>>> import numpy as np
>>> from numpy import linalg as LA
>>> np.set_printoptions(precision=2, suppress=True, linewidth=100)
>>> def rnd(a):
...     return np.round(a, 2) + 0
... 
>>> feats = np.load("x.npy")
>>> feats
array([[-3,  1, -3,  1],
       [ 3,  2,  3,  2],
       [-3,  1, -3,  1],
       [ 3,  2,  3,  2]])
>>> LA.lstsq(feats[:-1].T, feats[-1])[2]
np.int32(2)
>>> np.unique(feats.round(6), axis=0).shape
(2, 4)
>>> rnd(feats @ LA.pinv(feats) @ feats)
array([[-3.,  1., -3.,  1.],
       [ 3.,  2.,  3.,  2.],
       [-3.,  1., -3.,  1.],
       [ 3.,  2.,  3.,  2.]])
>>> np.abs(np.diag(LA.qr(feats)[1])) > 1e-9
array([ True,  True, False, False])
>>> arr = np.loadtxt("w.csv", delimiter=",")
>>> arr
array([[ 0.8, -0.6, -1.4, -1. ,  0.3, -1.7,  0.8, -1.2, -1.2,  3.5],
       [ 0.7, -0.1,  0.3,  0.5, -1.8,  0.3,  0. ,  0. ,  0.7,  0.4],
       [-0.2,  1.2, -0.3, -0.6,  1.4, -1. , -1.9,  1. ,  1.3,  0.6],
       [-0.1, -1. , -0.2, -0.4, -1.3,  0.8, -0.9,  1.7, -1.4,  1.4],
       [-2. ,  1.7,  0.4,  0.3, -0.1,  1.8,  1.8,  0. , -0.1,  1.2],
       [ 0.3,  0. , -1.1, -0.3,  0.1,  0.2, -0.2,  0.5,  0.6, -0.3],
       [-1.1,  1.2,  0.2,  0.2, -0.6,  0.4, -0.8, -1.7,  0.6,  1. ],
       [-0.2,  0.1, -1.3, -0.3,  1.5, -0.3,  2.3,  1.2,  0.8,  1. ],
       [ 0.8, -0.2, -2. , -0.7, -0.1,  0.6,  1.1, -0.9,  0.3, -2.2],
       [ 1.4, -0.6,  0.5,  1.1,  0.9, -1.5, -0.1,  0.7,  0.5,  1.2],
       [ 0.6,  1.1, -0.1,  0.7, -0.9,  0. , -0.2,  0.6, -0.1,  0.3],
       [ 0.3, -1.3, -0.5,  1.1, -0.7, -0.1, -0.4, -1.6, -1.7, -2.2],
       [-1.1, -1.9, -2. , -0.4,  1.2,  0.9,  0.2,  0.1, -1.6,  0.7]])
>>> rnd(LA.norm(arr) ** 2 / LA.norm(arr, 2) ** 2)
np.float64(4.02)
>>> rnd(LA.norm(arr, 2))
np.float64(5.94)
>>> rnd(LA.norm(arr, axis=1))
array([4.77, 2.2 , 3.4 , 3.34, 3.88, 1.48, 2.85, 3.54, 3.53, 3.  , 1.84, 3.77, 3.79])
>>> rnd(LA.norm(arr[5], 1)), rnd(LA.norm(arr[5], np.inf))
(np.float64(3.6), np.float64(1.1))
>>> rnd(LA.norm(arr[5] - arr[7]))
np.float64(3.31)
>>> LA.norm(arr, axis=1).argmax()
np.int64(0)
>>> arr[5] @ arr[7]
np.float64(1.87)
>>> rnd(LA.norm(arr, "nuc"))
np.float64(33.56)
>>> rnd(LA.norm(arr, 1)), rnd(LA.norm(arr, np.inf))
(np.float64(16.0), np.float64(12.5))
>>> T = np.stack([arr, 4 * arr, arr[::-1]])
>>> LA.matrix_rank(T.reshape(3, -1))
np.int64(2)
>>> rnd(np.einsum("bij,cij->bc", T, T))
array([[ 141.6 ,  566.4 ,   20.76],
       [ 566.4 , 2265.6 ,   83.04],
       [  20.76,   83.04,  141.6 ]])
>>> LA.matrix_rank(T)
array([10, 10, 10])
>>> rnd(LA.norm(T, axis=(1, 2)))
array([11.9, 47.6, 11.9])
>>> other = arr / np.sqrt((arr ** 2).mean(axis=1, keepdims=True))
>>> rnd(other[0])
array([ 0.53, -0.4 , -0.93, -0.66,  0.2 , -1.13,  0.53, -0.8 , -0.8 ,  2.32])
>>> rnd(LA.norm(other, axis=1))
array([3.16, 3.16, 3.16, 3.16, 3.16, 3.16, 3.16, 3.16, 3.16, 3.16, 3.16, 3.16, 3.16])
>>> vec = np.array([9, -1, -5, 4, -4, 8, 0, 2, 6, 0])
>>> y = arr @ vec
>>> beta, lr = np.zeros(10), 1 / LA.norm(arr, 2) ** 2
>>> for i in range(150):
...     beta -= lr * arr.T @ (arr @ beta - y)
...     if i % 50 == 0: print(i, round(LA.norm(arr @ beta - y), 2))
... 
0 27.1
50 2.41
100 1.58
>>> rnd(LA.cond(arr))
np.float64(11.21)
>>> rnd(beta)
array([ 7.81, -1.23, -5.31,  4.07, -4.8 ,  6.75,  0.23,  2.33,  6.23, -0.27])
>>> rng = np.random.default_rng(222)
>>> labels = rng.permutation(10)
>>> other = arr[:, labels] * rng.choice([-1, 1], 10)
>>> other
array([[-3.5,  1.2, -1.7,  1.2,  0.3,  0.8, -1. , -0.6, -0.8, -1.4],
       [-0.4, -0.7,  0.3, -0. , -1.8,  0.7,  0.5, -0.1, -0. ,  0.3],
       [-0.6, -1.3, -1. , -1. ,  1.4, -0.2, -0.6,  1.2,  1.9, -0.3],
       [-1.4,  1.4,  0.8, -1.7, -1.3, -0.1, -0.4, -1. ,  0.9, -0.2],
       [-1.2,  0.1,  1.8, -0. , -0.1, -2. ,  0.3,  1.7, -1.8,  0.4],
       [ 0.3, -0.6,  0.2, -0.5,  0.1,  0.3, -0.3,  0. ,  0.2, -1.1],
       [-1. , -0.6,  0.4,  1.7, -0.6, -1.1,  0.2,  1.2,  0.8,  0.2],
       [-1. , -0.8, -0.3, -1.2,  1.5, -0.2, -0.3,  0.1, -2.3, -1.3],
       [ 2.2, -0.3,  0.6,  0.9, -0.1,  0.8, -0.7, -0.2, -1.1, -2. ],
       [-1.2, -0.5, -1.5, -0.7,  0.9,  1.4,  1.1, -0.6,  0.1,  0.5],
       [-0.3,  0.1,  0. , -0.6, -0.9,  0.6,  0.7,  1.1,  0.2, -0.1],
       [ 2.2,  1.7, -0.1,  1.6, -0.7,  0.3,  1.1, -1.3,  0.4, -0.5],
       [-0.7,  1.6,  0.9, -0.1,  1.2, -1.1, -0.4, -1.9, -0.2, -2. ]])
>>> Uu, _, VT = LA.svd(arr.T @ other)
>>> labels
array([9, 8, 5, 7, 4, 0, 3, 1, 6, 2])
>>> rnd(Uu @ VT)
array([[ 0.,  0.,  0.,  0.,  0.,  1.,  0.,  0.,  0.,  0.],
       [ 0.,  0.,  0.,  0.,  0.,  0.,  0.,  1.,  0.,  0.],
       [ 0.,  0.,  0.,  0.,  0.,  0.,  0.,  0.,  0.,  1.],
       [ 0.,  0.,  0.,  0.,  0.,  0.,  1.,  0.,  0.,  0.],
       [ 0.,  0.,  0.,  0.,  1.,  0.,  0.,  0.,  0.,  0.],
       [ 0.,  0.,  1.,  0.,  0.,  0.,  0.,  0.,  0.,  0.],
       [ 0.,  0.,  0.,  0.,  0.,  0.,  0.,  0., -1.,  0.],
       [ 0.,  0.,  0., -1.,  0.,  0.,  0.,  0.,  0.,  0.],
       [ 0., -1.,  0.,  0.,  0.,  0.,  0.,  0.,  0.,  0.],
       [-1.,  0.,  0.,  0.,  0.,  0.,  0.,  0.,  0.,  0.]])
>>> K = np.array([[10.0, -7.0, -7.0, -1.0],
...     [-4.0, 19.0, 12.0, 2.0],
...     [6.0, -15.0, -9.0, -3.0],
...     [8.0, 1.0, -2.0, 4.0]])
>>> rnd(LA.det(K))
np.float64(864.0)
>>> rnd(np.sort(np.abs(LA.eigvals(K))))
array([3., 4., 8., 9.])
>>> K @ K
array([[  78.,  -99.,  -89.,   -7.],
       [ -28.,  211.,  144.,   14.],
       [  42., -195., -135.,  -21.],
       [  96.,   -3.,  -34.,   16.]])
>>> (K + K.T) / 2
array([[10. , -5.5, -0.5,  3.5],
       [-5.5, 19. , -1.5,  1.5],
       [-0.5, -1.5, -9. , -2.5],
       [ 3.5,  1.5, -2.5,  4. ]])
>>> np.allclose(K @ K.T, K.T @ K)
False
>>> (K - K.T) / 2
array([[  0. ,  -1.5,  -6.5,  -4.5],
       [  1.5,   0. ,  13.5,   0.5],
       [  6.5, -13.5,   0. ,  -0.5],
       [  4.5,  -0.5,   0.5,   0. ]])
>>> LA.determinant(K)
Traceback (most recent call last):
  File "<python-input-49>", line 1, in <module>
    LA.determinant(K)
    ^^^^^^^^^^^^^^
AttributeError: module 'numpy.linalg' has no attribute 'determinant'
>>> rnd(LA.matrix_power(K, 4))
array([[  4446., -11235.,  -8945.,   -175.],
       [  -700.,  19171.,  12960.,    350.],
       [  1050., -18915., -12879.,   -525.],
       [  7680.,  -3555.,  -4930.,    256.]])
>>> labels = rng.permutation(4)
>>> other = K[:, labels] * rng.choice([-1, 1], 4)
>>> other
array([[ -7.,   1., -10.,   7.],
       [ 12.,  -2.,   4., -19.],
       [ -9.,   3.,  -6.,  15.],
       [ -2.,  -4.,  -8.,  -1.]])
>>> Uu, _, VT = LA.svd(K.T @ other)
>>> rnd(Uu @ VT)
array([[ 0.,  0., -1.,  0.],
       [ 0.,  0.,  0., -1.],
       [ 1.,  0.,  0.,  0.],
       [ 0., -1.,  0.,  0.]])
>>> proj = np.triu(np.array([[3, 1, -1, 4], [5, -3, -4, 5], [-3, 1, 4, -3], [-1, -2, -2, -1]]), 1) + np.eye(4)
>>> other = proj @ K @ LA.inv(proj)
>>> other
array([[ 32.,  -1.,  34.,  -1.],
       [ 12.,  72., 338., 640.],
       [-18.,   0., -21.,  -6.],
       [  8.,  -7., -22., -59.]])
>>> LA.matrix_rank(other)
np.int64(4)
>>> def softmax(z):
...     e = np.exp(z - z.max(axis=-1, keepdims=True))
...     return e / e.sum(axis=-1, keepdims=True)
... 
>>> rnd(softmax(other[3] + 4))
array([1., 0., 0., 0.])
>>> S = other @ other.T / np.sqrt(4)
>>> rnd(softmax(S))
array([[0., 1., 0., 0.],
       [0., 1., 0., 0.],
       [0., 0., 1., 0.],
       [0., 0., 0., 1.]])
>>> vec = np.array([-1, -4, 5, 1, 2, -1, -1, -4, -5, 1])
>>> y = arr @ vec
>>> rnd(LA.solve(arr.T @ arr, arr.T @ y))
array([-1., -4.,  5.,  1.,  2., -1., -1., -4., -5.,  1.])
>>> rnd(LA.pinv(arr) @ arr)
array([[1., 0., 0., 0., 0., 0., 0., 0., 0., 0.],
       [0., 1., 0., 0., 0., 0., 0., 0., 0., 0.],
       [0., 0., 1., 0., 0., 0., 0., 0., 0., 0.],
       [0., 0., 0., 1., 0., 0., 0., 0., 0., 0.],
       [0., 0., 0., 0., 1., 0., 0., 0., 0., 0.],
       [0., 0., 0., 0., 0., 1., 0., 0., 0., 0.],
       [0., 0., 0., 0., 0., 0., 1., 0., 0., 0.],
       [0., 0., 0., 0., 0., 0., 0., 1., 0., 0.],
       [0., 0., 0., 0., 0., 0., 0., 0., 1., 0.],
       [0., 0., 0., 0., 0., 0., 0., 0., 0., 1.]])
>>> y = y + 0.3 * rng.normal(size=13)
>>> rnd(y)
array([  8.96,  -5.77, -10.12,   2.18,  -5.  , -11.33,   1.99, -14.09, -13.15,   3.78,  -7.65,
        15.74,   7.94])
>>> beta, *_ = LA.lstsq(arr, y)
>>> beta.round()
array([-1., -4.,  5.,  1.,  2., -1., -1., -4., -5.,  1.])
>>> rnd(LA.norm(y - arr @ beta))
np.float64(0.42)
>>> rnd(arr.T @ (y - arr @ beta))
array([0., 0., 0., 0., 0., 0., 0., 0., 0., 0.])
